>>> import numpy as np
>>> from numpy import linalg as LA
>>> np.set_printoptions(precision=1, suppress=True, linewidth=160, floatmode="fixed")
>>> arr = np.load("a.npy")
>>> arr
array([[ -1.2,  -2.8,  -2.6,  -2.0,   3.2,   9.0,   0.0],
       [  1.0,   2.8,  -6.8,  -2.0, -10.5,  10.7,  -7.6],
       [ -1.4,   2.5,  -4.1,   4.0,  -5.4, -11.3,   1.7],
       [  0.5,   1.5,   0.7,  -1.9,  -1.1,   0.7,  -1.4],
       [ -2.0,  -3.0,  -1.8,  -0.1,   3.7,  -2.2,   0.1],
       [ -0.4,  -9.7, -11.3, -16.4,  -0.9,  10.2, -13.0],
       [ -0.9,   2.5,  -6.5,  -7.7,   4.9,   3.1,  -3.1],
       [ -1.3,  -0.2,   6.1,   7.6,  -0.2,  -0.8,   4.4],
       [  0.5,  -1.1,   6.9,   4.4,   7.9,  12.3,   9.6],
       [ -1.6,   1.8,   3.1,   8.4,  -3.9,  -2.7,   4.0],
       [  1.0,   0.7,  -7.3,  -7.0,  -0.5,  -1.8,  -5.0],
       [  4.2,   0.2,  12.8,   1.2,   4.1,  12.0,   4.6],
       [  0.7,  -8.0,  -4.9,   0.5,  -7.9,  10.9,  -0.9],
       [ -3.1,   3.5,   2.7,   6.9,   3.2,  -8.8,   5.7],
       [ -1.9,  -6.3, -10.5, -12.5,  -9.1,   0.4, -11.3],
       [  1.5,   0.2,   1.7,  -8.3,   5.9,  -2.6,  -1.8],
       [ -3.3,   9.4,   9.6,  12.9,   2.2, -10.0,  13.3],
       [ -2.2,  -1.3,  -3.1,   2.3,   6.9,   4.2,   2.7],
       [ -0.6,  -2.5,  -6.6,  -3.8,  -3.2,   9.2,  -6.5],
       [ -2.0,   0.5,   1.8,   4.6,   4.6,  -2.4,   7.3],
       [ -3.6,   0.8,  -6.8,   3.7,  -7.4,   2.3,  -0.8],
       [ -3.0,   5.0,   1.9,   7.5,  -3.9,  -4.7,   6.1],
       [  3.1,   0.8,  -0.9,  -7.2,  -0.6,  -0.2,  -7.0],
       [  3.8,   5.6,  11.4,   0.8,   2.8,  -3.2,   3.0],
       [  0.2,   1.4,   2.9,   1.9,   1.8, -11.4,   3.5],
       [ -2.0,   1.1,   0.2,  -0.4,  -0.1,   3.3,  -0.8],
       [ -0.2,  -1.0,   4.9,  -5.0,   4.8,   2.0,   3.7],
       [  1.7,   0.8,   0.9,  -1.2,  -2.2,  -6.2,  -0.1],
       [ -2.2,  -0.7,   0.0,   5.0,  -2.8,  -4.3,   2.4],
       [  2.4,   0.3,   4.4,   4.7,   2.0,   7.8,  -0.6],
       [  2.7,   2.9,   7.6,   9.0,   3.7,  -5.3,   7.5],
       [ -1.0,  -2.7,   5.2,   8.5,   1.7,   1.6,  10.8]])
>>> other = np.c_[arr[:, :4] @ np.array([[1, 6, 0, -3], [-9, -6, 8, 7], [-1, 0, 3, -8], [5, -6, -5, 5]]), np.array([-3, -5, -2, -5, 1, 3, -3, 5, 5, 3, -3, -3, -5, -4, 4, -5, 5, 4, 0, -5, -2, -3, 3, 0, 5, -5, 0, 3, -5, 1, -1, 1])]
>>> other
array([[  16.6,   21.6,  -20.2,   -5.2,   -3.0],
       [ -27.4,    1.2,   12.0,   61.0,   -5.0],
       [   0.2,  -47.4,  -12.3,   74.5,   -2.0],
       [ -23.2,    5.4,   23.6,   -6.1,   -5.0],
       [  26.3,    6.6,  -28.9,   -1.1,    1.0],
       [  16.2,  154.2,  -29.5,  -58.3,    3.0],
       [ -55.4,   25.8,   39.0,   33.7,   -3.0],
       [  32.4,  -52.2,  -21.3,   -8.3,    5.0],
       [  25.5,  -16.8,  -10.1,  -42.4,    5.0],
       [  21.1,  -70.8,  -18.3,   34.6,    3.0],
       [ -33.0,   43.8,   18.7,   25.3,   -3.0],
       [  -4.4,   16.8,   34.0, -107.6,   -3.0],
       [  80.1,   49.2,  -81.2,  -16.4,   -5.0],
       [  -2.8,  -81.0,    1.6,   46.7,   -4.0],
       [   2.8,  101.4,  -19.4,  -16.9,    4.0],
       [ -43.5,   57.6,   48.2,  -58.2,   -5.0],
       [ -33.0, -153.6,   39.5,   63.4,    5.0],
       [  24.1,  -19.2,  -31.2,   33.8,    4.0],
       [   9.5,   34.2,  -20.8,   18.1,    0.0],
       [  14.7,  -42.6,  -13.6,   18.1,   -5.0],
       [  14.5,  -48.6,  -32.5,   89.3,   -2.0],
       [ -12.4,  -93.0,    8.2,   66.3,   -3.0],
       [ -39.2,   57.0,   39.7,  -32.5,    3.0],
       [ -54.0,  -15.6,   75.0,  -59.4,    0.0],
       [  -5.8,  -18.6,   10.4,   -4.5,    5.0],
       [ -14.1,  -16.2,   11.4,   10.1,   -5.0],
       [ -21.1,   34.8,   31.7,  -70.6,    0.0],
       [ -12.4,   12.6,   15.1,  -12.7,    3.0],
       [  29.1,  -39.0,  -30.6,   26.7,   -5.0],
       [  18.8,  -15.6,   -7.9,  -16.8,    1.0],
       [  14.0,  -55.2,    1.0,   -3.6,   -1.0],
       [  60.6,  -40.8,  -48.5,  -15.0,    1.0]])
>>> np.round(LA.norm(other - arr @ LA.lstsq(arr, other)[0], axis=0), 1) + 0
array([ 0.0,  0.0,  0.0,  0.0, 18.9])
>>> np.round(LA.lstsq(arr, other[:, 0])[0], 1) + 0
array([ 1.0, -9.0, -1.0,  5.0,  0.0,  0.0,  0.0])
